$ python3 -q
>>> import numpy as np
>>> import numpy.linalg as la
>>> np.set_printoptions(precision=2, suppress=True, linewidth=140)
>>> tidy = lambda a: np.round(a, 2) + 0
>>> m1 = np.arange(40).reshape(5, 8) + -1
>>> m1
array([[-1,  0,  1,  2,  3,  4,  5,  6],
       [ 7,  8,  9, 10, 11, 12, 13, 14],
       [15, 16, 17, 18, 19, 20, 21, 22],
       [23, 24, 25, 26, 27, 28, 29, 30],
       [31, 32, 33, 34, 35, 36, 37, 38]])
>>> # rank 2
>>> np.argsort(-la.norm(m1, axis=0).round(6), kind="stable")[:3]
array([7, 6, 5])
>>> la.cond(m1) > 100
np.True_
>>> other = m1 / la.norm(m1, axis=1, keepdims=True)
>>> G = other @ other.T
>>> (np.abs(G) > 0.9).astype(int)
array([[1, 0, 0, 0, 0],
       [0, 1, 1, 1, 1],
       [0, 1, 1, 1, 1],
       [0, 1, 1, 1, 1],
       [0, 1, 1, 1, 1]])
>>> tidy(G[3])
array([0.79, 0.99, 1.  , 1.  , 1.  ])
>>> np.argwhere(np.triu(np.abs(G) > 0.95, 1))
array([[1, 2],
       [1, 3],
       [1, 4],
       [2, 3],
       [2, 4],
       [3, 4]])
>>> tidy(G)
array([[1.  , 0.86, 0.81, 0.79, 0.78],
       [0.86, 1.  , 1.  , 0.99, 0.99],
       [0.81, 1.  , 1.  , 1.  , 1.  ],
       [0.79, 0.99, 1.  , 1.  , 1.  ],
       [0.78, 0.99, 1.  , 1.  , 1.  ]])
>>> U, sigma, Vh = la.svd(m1)
>>> evecs = Vh[:(sigma > 1e-8).sum()]
>>> rng = np.random.default_rng(66)
>>> vec = m1[4] + -2 * m1[2] + rng.integers(2) * np.eye(8)[0]
>>> vec
array([ 2.,  0., -1., -2., -3., -4., -5., -6.])
>>> tidy(np.diag(evecs.T @ evecs))
array([0.42, 0.27, 0.18, 0.13, 0.13, 0.18, 0.27, 0.42])
>>> tidy(la.norm(vec - evecs.T @ evecs @ vec))
np.float64(0.76)
>>> A = np.array([[1.2, 0.4, 0.9, 0.3, -1.1],
...     [3.2, -1.1, -0.2, -0.1, -0.2],
...     [-2.0, 0.1, 0.9, -1.0, 0.8],
...     [1.6, 0.8, 0.7, 0.2, -0.3],
...     [-0.6, 2.1, -2.5, 0.7, 1.6],
...     [0.3, 0.9, 1.1, 1.1, -1.2],
...     [-0.2, -0.8, 0.6, 1.6, -0.8],
...     [0.5, 0.2, -0.5, 0.3, 1.7]])
>>> A[:, 1] *= 20
>>> A
array([[  1.2,   8. ,   0.9,   0.3,  -1.1],
       [  3.2, -22. ,  -0.2,  -0.1,  -0.2],
       [ -2. ,   2. ,   0.9,  -1. ,   0.8],
       [  1.6,  16. ,   0.7,   0.2,  -0.3],
       [ -0.6,  42. ,  -2.5,   0.7,   1.6],
       [  0.3,  18. ,   1.1,   1.1,  -1.2],
       [ -0.2, -16. ,   0.6,   1.6,  -0.8],
       [  0.5,   4. ,  -0.5,   0.3,   1.7]])
>>> la.matrix_rank(A, rtol=0.1)
np.int64(1)
>>> tidy(np.abs(la.svd(A)[2][-1]))
array([0.08, 0.  , 0.57, 0.42, 0.7 ])
>>> tidy(la.norm(A, 2) / la.norm(A))
np.float64(0.99)
>>> blk = np.stack([A, -1 * A, A[::-1]])
>>> blk.shape
(3, 8, 5)
>>> la.matrix_rank(blk.reshape(3, -1))
np.int64(2)
>>> tidy(la.norm(blk, axis=(1, 2)))
array([56.68, 56.68, 56.68])
>>> blk.sum(axis=0)
array([[  0.5,   4. ,  -0.5,   0.3,   1.7],
       [ -0.2, -16. ,   0.6,   1.6,  -0.8],
       [  0.3,  18. ,   1.1,   1.1,  -1.2],
       [ -0.6,  42. ,  -2.5,   0.7,   1.6],
       [  1.6,  16. ,   0.7,   0.2,  -0.3],
       [ -2. ,   2. ,   0.9,  -1. ,   0.8],
       [  3.2, -22. ,  -0.2,  -0.1,  -0.2],
       [  1.2,   8. ,   0.9,   0.3,  -1.1]])
>>> O, r_ = la.qr(A)
>>> np.allclose(r_.T @ r_, A.T @ A)
True
>>> tidy(la.norm(A) ** 2 / la.norm(A, 2) ** 2)
np.float64(1.01)
>>> tidy(la.norm(A, axis=0))
array([ 4.36, 56.28,  3.2 ,  2.34,  3.08])
>>> tidy(la.norm(A, "nuc"))
np.float64(68.02)
>>> ang = rng.uniform(0, 2 * np.pi, 32)
>>> O, _ = la.qr(np.array([[1.1, -0.5], [1.2, 1.9], [-0.3, 0.5], [-1.5, 0.4], [2.0, 0.3]]))
>>> feats = 3 * np.c_[np.cos(ang), np.sin(ang)] @ O.T
>>> tidy(feats)
array([[-0.58,  2.77,  0.66,  0.39,  0.63],
       [-0.53, -2.19, -0.09,  0.91, -1.76],
       [ 0.06,  2.62,  0.36, -0.37,  1.37],
       [ 1.26,  0.75, -0.44, -1.65,  1.98],
       [-1.48,  1.34,  0.84,  1.68, -1.23],
       [-0.26, -2.47, -0.25,  0.61, -1.55],
       [ 1.41,  0.15, -0.59, -1.76,  1.88],
       [ 1.32,  0.54, -0.49, -1.7 ,  1.96],
       [-1.48,  0.35,  0.7 ,  1.8 , -1.72],
       [-1.28,  2.11,  0.87,  1.34, -0.59],
       [ 0.89,  1.65, -0.14, -1.29,  1.95],
       [ 0.07, -2.69, -0.43,  0.22, -1.24],
       [-0.9 ,  2.63,  0.78,  0.81,  0.15],
       [ 0.88, -2.64, -0.78, -0.79, -0.18],
       [ 1.44, -1.56, -0.86, -1.61,  1.07],
       [ 0.12, -2.71, -0.45,  0.17, -1.19],
       [ 1.05, -2.48, -0.83, -1.02,  0.12],
       [ 1.28,  0.7 , -0.45, -1.66,  1.98],
       [ 1.12, -2.4 , -0.84, -1.11,  0.24],
       [ 1.  , -2.54, -0.81, -0.95,  0.03],
       [-0.1 ,  2.7 ,  0.45, -0.19,  1.21],
       [ 0.64,  2.05,  0.03, -1.03,  1.83],
       [-0.35, -2.38, -0.2 ,  0.71, -1.63],
       [-0.33,  2.77,  0.55,  0.09,  0.95],
       [-1.41, -0.14,  0.59,  1.76, -1.88],
       [-0.35,  2.77,  0.56,  0.11,  0.93],
       [-1.03,  2.51,  0.82,  0.98, -0.07],
       [ 0.87, -2.65, -0.77, -0.78, -0.19],
       [ 1.33,  0.51, -0.5 , -1.71,  1.95],
       [-1.07,  2.46,  0.83,  1.04, -0.15],
       [-1.3 , -0.63,  0.47,  1.68, -1.97],
       [-1.44,  1.59,  0.86,  1.6 , -1.05]])
>>> # null space of dimension 3
>>> G = feats.T @ feats
>>> tidy(np.diag(G))
array([ 32.76, 140.17,  12.4 ,  45.21,  57.46])
>>> tidy(la.eigvalsh(G)[::-1])
array([163.35, 124.65,   0.  ,   0.  ,   0.  ])
>>> U, sigma, Vh = la.svd(feats)
>>> np.argmax(sigma[:-1] / (sigma[1:] + 1e-6)) + 1
np.int64(2)
>>> other = U[:, :2] @ np.diag(sigma[:2]) @ Vh[:2]
>>> la.matrix_rank(other)
np.int64(2)
>>> tidy(la.norm(feats - other, 2)), tidy(sigma[2])
(np.float64(0.0), np.float64(0.0))
>>> la.matrix_rank(feats, rtol=0.05)
np.int64(2)
>>> tidy(la.norm(feats - other) / la.norm(feats))
np.float64(0.0)
>>> other = feats / la.norm(feats, axis=1, keepdims=True)
>>> G = other @ other.T
>>> tidy(np.degrees(np.arccos(np.clip(G[8, 1], -1, 1))))
np.float64(59.09)
>>> tidy(la.norm(other, axis=1))
array([1., 1., 1., 1., 1., 1., 1., 1., 1., 1., 1., 1., 1., 1., 1., 1., 1., 1., 1., 1., 1., 1., 1., 1., 1., 1., 1., 1., 1., 1., 1., 1.])
>>> tidy(G[8])
array([ 0.21,  0.51, -0.22, -0.92,  0.93,  0.34, -0.98, -0.95,  1.  ,  0.74, -0.72,  0.13,  0.44, -0.43, -0.89,  0.1 , -0.56, -0.93, -0.61,
       -0.52, -0.11, -0.58,  0.4 ,  0.04,  0.98,  0.05,  0.54, -0.43, -0.95,  0.57,  0.94,  0.89])
>>> cent = feats[[9, 4]].astype(float)
>>> for _ in range(5):
...     idx = la.norm(feats[:, None] - cent, axis=-1).argmin(axis=1)
...     cent = np.array([feats[idx == j].mean(axis=0) for j in range(2)])
... 
>>> idx
array([0, 1, 0, 0, 0, 1, 0, 0, 1, 0, 0, 1, 0, 1, 1, 1, 1, 0, 1, 1, 0, 0, 1, 0, 1, 0, 0, 1, 0, 0, 1, 0])
>>> tidy(cent)
array([[-0.02,  1.81,  0.28, -0.18,  0.87],
       [ 0.09, -1.94, -0.33,  0.11, -0.85]])
>>> np.abs(cent[1] - cent[0]).argmax()
np.int64(1)
